$ ipython --no-banner

In [1]: import numpy as np

In [2]: from numpy import linalg as LA

In [3]: np.set_printoptions(precision=2, suppress=True, linewidth=140)

In [4]: def rnd(a):
   ...:     return np.round(a, 2) + 0
   ...: 

In [5]: J = np.loadtxt("test15.csv", delimiter=",")

In [6]: J
Out[6]: 
array([[-3.,  0.,  0., -1.,  0.,  0.,  0.,  0.,  0.,  2.,  0.,  0.,  1.,  0.],
       [ 0., -2.,  0.,  0., -3.,  0.,  0.,  0.,  0.,  0.,  0.,  0.,  0., -3.],
       [ 0., -2.,  0.,  0., -2.,  0.,  0.,  0.,  0.,  0.,  2.,  0.,  0.,  1.],
       [-1.,  0.,  0.,  1.,  0.,  0.,  0.,  0.,  0., -1.,  0.,  0., -2.,  0.],
       [ 0.,  2.,  0.,  0.,  1.,  0.,  0.,  0.,  0.,  0.,  3.,  0.,  0.,  3.],
       [ 0.,  0.,  0.,  0.,  0.,  2.,  0.,  1.,  0.,  0.,  0., -3.,  0.,  0.],
       [ 0.,  0.,  0.,  0.,  0., -2., -1.,  0., -3.,  0.,  0., -3.,  0.,  0.],
       [ 0.,  0.,  0.,  0.,  0.,  0.,  0., -2.,  0.,  0.,  0.,  0.,  0.,  0.],
       [ 0.,  0.,  0.,  0.,  0.,  2.,  3.,  2., -2.,  0.,  0., -2.,  0.,  0.],
       [ 3.,  0.,  0.,  1.,  0.,  0.,  0.,  0.,  0., -1.,  0.,  0.,  2.,  0.],
       [ 0., -3.,  3.,  0., -2.,  0.,  0.,  0.,  0.,  0., -1.,  0.,  0.,  3.],
       [ 0.,  0.,  0.,  0.,  0., -2.,  1.,  1.,  3.,  0.,  0.,  0.,  0.,  0.],
       [ 1.,  0.,  0.,  2.,  0.,  0.,  0.,  0.,  0., -2.,  0.,  0.,  3.,  0.],
       [ 0., -1., -3.,  0.,  1.,  0.,  0.,  0.,  0.,  0.,  3.,  0.,  0.,  1.]])

In [7]: W1 = np.array([[0, 3, 2, 3],
   ...:     [4, 5, 4, 3],
   ...:     [0, 4, 0, 1],
   ...:     [4, 4, 0, 5],
   ...:     [1, 2, 3, 0],
   ...:     [5, 0, 4, 4],
   ...:     [4, 0, 0, 1],
   ...:     [2, 0, 5, 0],
   ...:     [4, 1, 0, 0],
   ...:     [1, 5, 5, 2],
   ...:     [2, 0, 1, 0],
   ...:     [2, 0, 3, 1],
   ...:     [3, 2, 3, 4],
   ...:     [2, 0, 4, 4]])

In [8]: coef = np.array([0, -1, 2, 1])

In [9]: hid = np.maximum(J @ W1 + coef, 0)

In [10]: LA.matrix_rank(hid)
Out[10]: np.int64(4)

In [11]: W2 = np.array([[-9, -8], [-1, -5], [7, -6], [8, 2]])

In [12]: W1 @ W2
Out[12]: 
array([[ 35, -21],
       [ 11, -75],
       [  4, -18],
       [  0, -42],
       [ 10, -36],
       [ 15, -56],
       [-28, -30],
       [ 17, -46],
       [-37, -37],
       [ 37, -59],
       [-11, -22],
       [ 11, -32],
       [ 24, -44],
       [ 42, -32]])

In [13]: hid @ W2
Out[13]: 
array([[  54.,  -62.],
       [   0.,    0.],
       [   0.,    0.],
       [   0.,    0.],
       [ 148., -353.],
       [  36.,  -72.],
       [   0.,    0.],
       [   8.,    2.],
       [  52., -176.],
       [ 139., -139.],
       [  56.,   14.],
       [ -74.,  -74.],
       [  56., -124.],
       [  11.,  -88.]])

In [14]: K = np.load("a.npy")

In [15]: K
Out[15]: 
array([[ 1, -5,  3,  1, -3,  2, -5,  0,  0,  0,  4,  2, -3],
       [-5,  1, -5,  3,  1, -3,  2, -5,  0,  0,  0,  4,  2],
       [ 3, -5,  1, -5,  3,  1, -3,  2, -5,  0,  0,  0,  4],
       [ 1,  3, -5,  1, -5,  3,  1, -3,  2, -5,  0,  0,  0],
       [-3,  1,  3, -5,  1, -5,  3,  1, -3,  2, -5,  0,  0],
       [ 2, -3,  1,  3, -5,  1, -5,  3,  1, -3,  2, -5,  0],
       [-5,  2, -3,  1,  3, -5,  1, -5,  3,  1, -3,  2, -5],
       [ 0, -5,  2, -3,  1,  3, -5,  1, -5,  3,  1, -3,  2],
       [ 0,  0, -5,  2, -3,  1,  3, -5,  1, -5,  3,  1, -3],
       [ 0,  0,  0, -5,  2, -3,  1,  3, -5,  1, -5,  3,  1],
       [ 4,  0,  0,  0, -5,  2, -3,  1,  3, -5,  1, -5,  3],
       [ 2,  4,  0,  0,  0, -5,  2, -3,  1,  3, -5,  1, -5],
       [-3,  2,  4,  0,  0,  0, -5,  2, -3,  1,  3, -5,  1]])

In [16]: # equal to its transpose

In [17]: Uu, sigma, Vh = LA.svd(K, full_matrices=False)

In [18]: rnd(np.cumsum(sigma ** 2) / np.sum(sigma ** 2))
Out[18]: array([0.37, 0.66, 0.75, 0.83, 0.89, 0.93, 0.95, 0.97, 0.98, 0.99, 0.99, 1.  , 1.  ])

In [19]: np.allclose(Uu * sigma @ Vh, K)
Out[19]: True

In [20]: Uu.shape, sigma.shape, Vh.shape
Out[20]: ((13, 13), (13,), (13, 13))

In [21]: [round(float(x), 2) for x in LA.svd(K, compute_uv=False)[:3]]
Out[21]: [23.72, 21.1, 11.72]

In [22]: np.argsort(-LA.norm(K, axis=0).round(6), kind="stable")[:3]
Out[22]: array([ 6,  2, 10])

In [23]: round(np.log10(LA.cond(K)))
Out[23]: 2

In [24]: Uu, sigma, Vh = LA.svd(K)

In [25]: rnd(sigma)
Out[25]: array([23.72, 21.1 , 11.72, 11.7 ,  9.26,  7.39,  5.62,  5.5 ,  4.26,  3.48,  3.41,  3.23,  0.24])

In [26]: np.argmax(sigma[:-1] / (sigma[1:] + 1e-6)) + 1
Out[26]: np.int64(12)

In [27]: B = Uu[:, :12] @ np.diag(sigma[:12]) @ Vh[:12]

In [28]: rnd(np.abs(K - B).max())
Out[28]: np.float64(0.05)

In [29]: LA.matrix_rank(K, rtol=0.05)
Out[29]: np.int64(12)

In [30]: B = K / np.sqrt((K ** 2).mean(axis=1, keepdims=True))

In [31]: LA.matrix_rank(K - K.mean(axis=1, keepdims=True))
Out[31]: np.int64(12)

In [32]: rnd(LA.norm(B, axis=1))
Out[32]: array([3.61, 3.61, 3.61, 3.61, 3.61, 3.61, 3.61, 3.61, 3.61, 3.61, 3.61, 3.61, 3.61])

In [33]: LA.matrix_rank(B) == LA.matrix_rank(K)
Out[33]: np.True_

In [34]: F = np.loadtxt("out1.csv", delimiter=",")

In [35]: F
Out[35]: 
array([[ 5.,  5.,  5.,  5.,  5.,  5.,  5.,  5.,  5.,  5.],
       [ 5., 10., 10., 10., 10., 10., 10., 10., 10., 10.],
       [ 5., 10., 15., 15., 15., 15., 15., 15., 15., 15.],
       [ 5., 10., 15., 20., 20., 20., 20., 20., 20., 20.],
       [ 5., 10., 15., 20., 25., 25., 25., 25., 25., 25.],
       [ 5., 10., 15., 20., 25., 30., 30., 30., 30., 30.],
       [ 5., 10., 15., 20., 25., 30., 35., 35., 35., 35.],
       [ 5., 10., 15., 20., 25., 30., 35., 40., 40., 40.],
       [ 5., 10., 15., 20., 25., 30., 35., 40., 45., 45.],
       [ 5., 10., 15., 20., 25., 30., 35., 40., 45., 50.]])

In [36]: # symmetric, so the eigenvalues are real

In [37]: vec = np.ones(10)

In [38]: for _ in range(3):
    ...:     vec = F @ vec
    ...:     vec /= LA.norm(vec)
    ...:     print(round(vec @ F @ vec, 2))
    ...: 
223.54
223.83
223.83

In [39]: rnd(LA.eigvalsh(F)[-1])
Out[39]: np.float64(223.83)

In [40]: rnd(vec)
Out[40]: array([0.07, 0.13, 0.19, 0.25, 0.3 , 0.34, 0.38, 0.41, 0.43, 0.44])

In [41]: r0, r1 = J[10], J[5]

In [42]: r0 @ r1
Out[42]: np.float64(0.0)

In [43]: pr = (r0 @ r1) / (r0 @ r0) * r0

In [44]: pr
Out[44]: array([ 0., -0.,  0.,  0., -0.,  0.,  0.,  0.,  0.,  0., -0.,  0.,  0.,  0.])

In [45]: LA.matrix_rank(np.outer(r0, r1))
Out[45]: np.int64(1)

In [46]: vec = np.array([-2, -3, 0, 5, 3, 2, 4, 3, 4, -3])

In [47]: target = F @ vec

In [48]: target
Out[48]: array([ 65., 140., 230., 320., 385., 435., 475., 495., 500., 485.])

In [49]: rnd(LA.solve(F, target))
Out[49]: array([-2., -3.,  0.,  5.,  3.,  2.,  4.,  3.,  4., -3.])

In [50]: rnd(LA.solve(F.T, F[5]))
Out[50]: array([0., 0., 0., 0., 0., 1., 0., 0., 0., 0.])

In [51]: rnd(LA.solve(F, F[:, 9]))
Out[51]: array([0., 0., 0., 0., 0., 0., 0., 0., 0., 1.])

In [52]: Lm = LA.cholesky(F)

In [53]: rnd(Lm)
Out[53]: 
array([[2.24, 0.  , 0.  , 0.  , 0.  , 0.  , 0.  , 0.  , 0.  , 0.  ],
       [2.24, 2.24, 0.  , 0.  , 0.  , 0.  , 0.  , 0.  , 0.  , 0.  ],
       [2.24, 2.24, 2.24, 0.  , 0.  , 0.  , 0.  , 0.  , 0.  , 0.  ],
       [2.24, 2.24, 2.24, 2.24, 0.  , 0.  , 0.  , 0.  , 0.  , 0.  ],
       [2.24, 2.24, 2.24, 2.24, 2.24, 0.  , 0.  , 0.  , 0.  , 0.  ],
       [2.24, 2.24, 2.24, 2.24, 2.24, 2.24, 0.  , 0.  , 0.  , 0.  ],
       [2.24, 2.24, 2.24, 2.24, 2.24, 2.24, 2.24, 0.  , 0.  , 0.  ],
       [2.24, 2.24, 2.24, 2.24, 2.24, 2.24, 2.24, 2.24, 0.  , 0.  ],
       [2.24, 2.24, 2.24, 2.24, 2.24, 2.24, 2.24, 2.24, 2.24, 0.  ],
       [2.24, 2.24, 2.24, 2.24, 2.24, 2.24, 2.24, 2.24, 2.24, 2.24]])

In [54]: LA.eigvalsh(F).min() > 0
Out[54]: np.True_

In [55]: E = np.loadtxt("layer6.csv", delimiter=",")

In [56]: E
Out[56]: 
array([[ 3.,  0.,  1.],
       [ 5.,  1.,  4.],
       [ 6.,  1.,  5.],
       [ 9.,  4.,  7.],
       [12.,  5., 10.],
       [12.,  7., 11.],
       [12.,  9., 14.],
       [15., 11., 16.],
       [15., 12., 16.],
       [18., 12., 19.],
       [20., 12., 21.],
       [20., 13., 23.],
       [21., 13., 23.],
       [23., 14., 25.],
       [23., 17., 27.],
       [25., 20., 28.],
       [26., 22., 30.],
       [27., 22., 33.],
       [29., 23., 36.],
       [30., 25., 38.],
       [31., 25., 39.],
       [31., 26., 40.],
       [33., 29., 43.],
       [34., 31., 46.],
       [36., 33., 48.],
       [38., 35., 51.],
       [41., 36., 53.],
       [42., 39., 53.],
       [43., 40., 55.],
       [43., 42., 55.],
       [44., 44., 57.],
       [46., 46., 60.],
       [48., 49., 63.],
       [50., 52., 63.],
       [51., 52., 64.],
       [53., 55., 64.],
       [53., 57., 67.],
       [53., 59., 70.],
       [55., 62., 70.],
       [58., 63., 72.],
       [59., 66., 73.],
       [62., 68., 74.],
       [63., 68., 74.],
       [64., 68., 77.]])

In [57]: vec = np.array([0, 0, 1])

In [58]: target = E @ vec

In [59]: rnd(LA.pinv(E) @ E)
Out[59]: 
array([[1., 0., 0.],
       [0., 1., 0.],
       [0., 0., 1.]])

In [60]: target
Out[60]: 
array([ 1.,  4.,  5.,  7., 10., 11., 14., 16., 16., 19., 21., 23., 23., 25., 27., 28., 30., 33., 36., 38., 39., 40., 43., 46., 48., 51.,
       53., 53., 55., 55., 57., 60., 63., 63., 64., 64., 67., 70., 70., 72., 73., 74., 74., 77.])

In [61]: rng = np.random.default_rng(38)

In [62]: target = target + 0.3 * rng.normal(size=44)

In [63]: rnd(target)
Out[63]: 
array([ 1.43,  4.04,  5.08,  7.26, 10.13, 11.46, 13.65, 16.27, 16.03, 19.39, 21.38, 23.27, 22.84, 24.85, 27.05, 27.86, 29.44, 32.57, 36.1 ,
       37.68, 38.9 , 39.99, 42.57, 45.87, 48.39, 51.4 , 53.14, 53.14, 54.92, 55.  , 57.23, 59.54, 62.86, 62.89, 64.23, 63.68, 67.56, 69.78,
       70.6 , 71.99, 73.03, 74.49, 73.47, 77.2 ])

In [64]: coef, *_ = LA.lstsq(E, target)

In [65]: rnd(coef)
Out[65]: array([0.02, 0.  , 0.98])

In [66]: rnd(LA.norm(target - E @ coef))
Out[66]: np.float64(1.99)

In [67]: [round(float(LA.norm(LA.solve(E.T @ E + lam * np.eye(3), E.T @ target))), 2) for lam in (0, 1, 10, 100)]
Out[67]: [0.98, 0.98, 0.95, 0.81]

In [68]: rnd(E.T @ (target - E @ coef))
Out[68]: array([0., 0., 0.])
